% ipython --no-banner

In [1]: import numpy as np

In [2]: from numpy import linalg as LA

In [3]: np.set_printoptions(precision=2, suppress=True, linewidth=100)

In [4]: K = np.loadtxt("w.csv", delimiter=",")

In [5]: K
Out[5]: 
array([[  1.,   1.,   1.,   1.,   2.,   0.,  -3.,  -1.,   0.,  -3.,   3.,   0.],
       [ -3.,   0.,  -2.,  -3.,  -1.,  -3.,   3.,  -3.,  -3.,  -2.,   0.,  -1.],
       [  1.,  -1.,  -2.,  -1.,   1.,   2.,   3.,   2.,   0.,  -2.,   0.,  -3.],
       [  0.,   1.,   1.,  -1.,   0.,   1.,   2.,   1.,   2.,   0.,   1.,   1.],
       [  3.,   0.,  -2.,   0.,   1.,  -2.,   2.,  -2.,  -3.,   2.,  -1.,   2.],
       [  1.,  -1.,  -2.,  -3.,  -3.,  -3.,  -3.,  -1.,   1.,  -3.,  -1.,  -1.],
       [  0.,   0.,   0.,   0.,   3.,   0.,   1.,   2.,  -1.,   1.,   1.,   3.],
       [ -2.,  -2.,   2.,   1.,  -2.,  -1.,   3.,   3.,  -2.,   2.,   1.,   2.],
       [  2.,   2.,   2.,   3.,  -2.,   1.,  -1.,   1.,  -1.,   0.,   2.,   1.],
       [ -1.,   2.,   3.,   1.,  -3.,   0.,  -2.,  -3.,   2.,   1.,  -2.,   1.],
       [  0.,  -2.,   3.,   0.,   2.,  -2.,   0.,  -2.,   0.,   0.,   2.,  -3.],
       [ -1.,  -3.,  -2.,  -3.,   3.,  -2.,   2.,  -2.,  -1.,   0.,   1.,   3.],
       [  2.,   0.,  -3.,  -3.,   3.,  -3.,   3.,   2.,  -1.,   3.,   0.,   2.],
       [ -8.,   1.,  -5.,  -8.,  -1.,  -9.,   6., -10.,  -9.,  -9.,   3.,  -3.]])

In [6]: out = np.array([[-1, 0],
   ...:     [0, -1],
   ...:     [-1, -2],
   ...:     [0, 2],
   ...:     [-1, 1],
   ...:     [2, 0],
   ...:     [2, 0],
   ...:     [1, -2],
   ...:     [1, 1],
   ...:     [0, 2],
   ...:     [-1, 0],
   ...:     [2, -1]])

In [7]: np.einsum("ik,kj->ji", K, out)
Out[7]: 
array([[-14.,  -2.,   6.,   9.,  -2.,  -9.,   5.,  10.,  -2.,   0., -19.,   2.,   3., -20.],
       [ -3.,  -3.,  -1.,  -6.,   8.,  -6.,  -3.,  -8.,  -6.,   0.,   5.,   4.,   2., -12.]])

In [8]: LA.matrix_rank(K @ out)
Out[8]: np.int64(2)

In [9]: np.vstack([K, out.T]).shape
Out[9]: (16, 12)

In [10]: np.einsum("ik,kj->ij", K, out)
Out[10]: 
array([[-14.,  -3.],
       [ -2.,  -3.],
       [  6.,  -1.],
       [  9.,  -6.],
       [ -2.,   8.],
       [ -9.,  -6.],
       [  5.,  -3.],
       [ 10.,  -8.],
       [ -2.,  -6.],
       [  0.,   0.],
       [-19.,   5.],
       [  2.,   4.],
       [  3.,   2.],
       [-20., -12.]])

In [11]: np.einsum("ij->j", K)
Out[11]: array([ -5.,  -2.,  -6., -16.,   3., -21.,  16., -13., -16., -10.,  10.,   4.])

In [12]: def softmax(z):
    ...:     e = np.exp(z - z.max(axis=-1, keepdims=True))
    ...:     return e / e.sum(axis=-1, keepdims=True)
    ...: 

In [13]: np.round(softmax(K[9]), 2) + 0
Out[13]: array([0.01, 0.17, 0.45, 0.06, 0.  , 0.02, 0.  , 0.  , 0.17, 0.06, 0.  , 0.06])

In [14]: softmax(K).sum(axis=1)
Out[14]: array([1., 1., 1., 1., 1., 1., 1., 1., 1., 1., 1., 1., 1., 1.])

In [15]: np.round(softmax(10 * K[9]), 2) + 0
Out[15]: array([0., 0., 1., 0., 0., 0., 0., 0., 0., 0., 0., 0.])

In [16]: S = K @ K.T / np.sqrt(12)

In [17]: np.round(softmax(S)[9] @ K, 2) + 0
Out[17]: array([-1.,  2.,  3.,  1., -3.,  0., -2., -3.,  2.,  1., -2.,  1.])

In [18]: softmax(S).round(6).argmax(axis=1)
Out[18]: array([ 0, 13,  2,  3,  4, 13,  6,  7,  8,  9, 10, 13, 12, 13])

In [19]: rng = np.random.default_rng(862053)

In [20]: z = rng.permutation(12)

In [21]: out = K[:, z] * rng.choice([-1, 1], 12)

In [22]: out
Out[22]: 
array([[  0.,   0.,  -0.,   1.,  -1.,  -3.,   1.,  -3.,  -2.,  -3.,  -1.,  -1.],
       [ -3.,  -1.,   3.,  -3.,  -0.,   3.,  -2.,  -0.,   1.,  -2.,   3.,  -3.],
       [  0.,  -3.,  -2.,   1.,   1.,   3.,  -2.,  -0.,  -1.,  -2.,   1.,   2.],
       [  2.,   1.,  -1.,   0.,  -1.,   2.,   1.,  -1.,  -0.,   0.,   1.,   1.],
       [ -3.,   2.,   2.,   3.,  -0.,   2.,  -2.,   1.,  -1.,   2.,  -0.,  -2.],
       [  1.,  -1.,   3.,   1.,   1.,  -3.,  -2.,   1.,   3.,  -3.,   3.,  -1.],
       [ -1.,   3.,  -0.,   0.,  -0.,   1.,   0.,  -1.,  -3.,   1.,  -0.,   2.],
       [ -2.,   2.,   1.,  -2.,   2.,   3.,   2.,  -1.,   2.,   2.,  -1.,   3.],
       [ -1.,   1.,  -1.,   2.,  -2.,  -1.,   2.,  -2.,   2.,   0.,  -3.,   1.],
       [  2.,   1.,  -0.,  -1.,  -2.,  -2.,   3.,   2.,   3.,   1.,  -1.,  -3.],
       [  0.,  -3.,   2.,   0.,   2.,   0.,   3.,  -2.,  -2.,   0.,  -0.,  -2.],
       [ -1.,   3.,   2.,  -1.,   3.,   2.,  -2.,  -1.,  -3.,   0.,   3.,  -2.],
       [ -1.,   2.,   3.,   2.,  -0.,   3.,  -3.,  -0.,  -3.,   3.,   3.,   2.],
       [ -9.,  -3.,   9.,  -8.,  -1.,   6.,  -5.,  -3.,   1.,  -9.,   8., -10.]])

In [23]: U, _, vt = LA.svd(K.T @ out)

In [24]: np.round(LA.lstsq(K, out)[0], 2) + 0
Out[24]: 
array([[ 0.,  0.,  0.,  1.,  0.,  0.,  0.,  0.,  0.,  0.,  0.,  0.],
       [ 0.,  0.,  0.,  0., -1.,  0.,  0.,  0.,  0.,  0.,  0.,  0.],
       [ 0.,  0.,  0.,  0.,  0.,  0.,  1.,  0.,  0.,  0.,  0.,  0.],
       [ 0.,  0.,  0.,  0.,  0.,  0.,  0.,  0.,  0.,  0., -1.,  0.],
       [ 0.,  0.,  0.,  0.,  0.,  0.,  0.,  0., -1.,  0.,  0.,  0.],
       [ 0.,  0., -1.,  0.,  0.,  0.,  0.,  0.,  0.,  0.,  0.,  0.],
       [ 0.,  0.,  0.,  0.,  0.,  1.,  0.,  0.,  0.,  0.,  0.,  0.],
       [ 0.,  0.,  0.,  0.,  0.,  0.,  0.,  0.,  0.,  0.,  0.,  1.],
       [ 1.,  0.,  0.,  0.,  0.,  0.,  0.,  0.,  0.,  0.,  0.,  0.],
       [ 0.,  0.,  0.,  0.,  0.,  0.,  0.,  0.,  0.,  1.,  0.,  0.],
       [ 0.,  0.,  0.,  0.,  0.,  0.,  0., -1.,  0.,  0.,  0.,  0.],
       [ 0.,  1.,  0.,  0.,  0.,  0.,  0.,  0.,  0.,  0.,  0.,  0.]])

In [25]: z
Out[25]: array([ 8, 11,  5,  0,  1,  6,  2, 10,  4,  9,  3,  7])
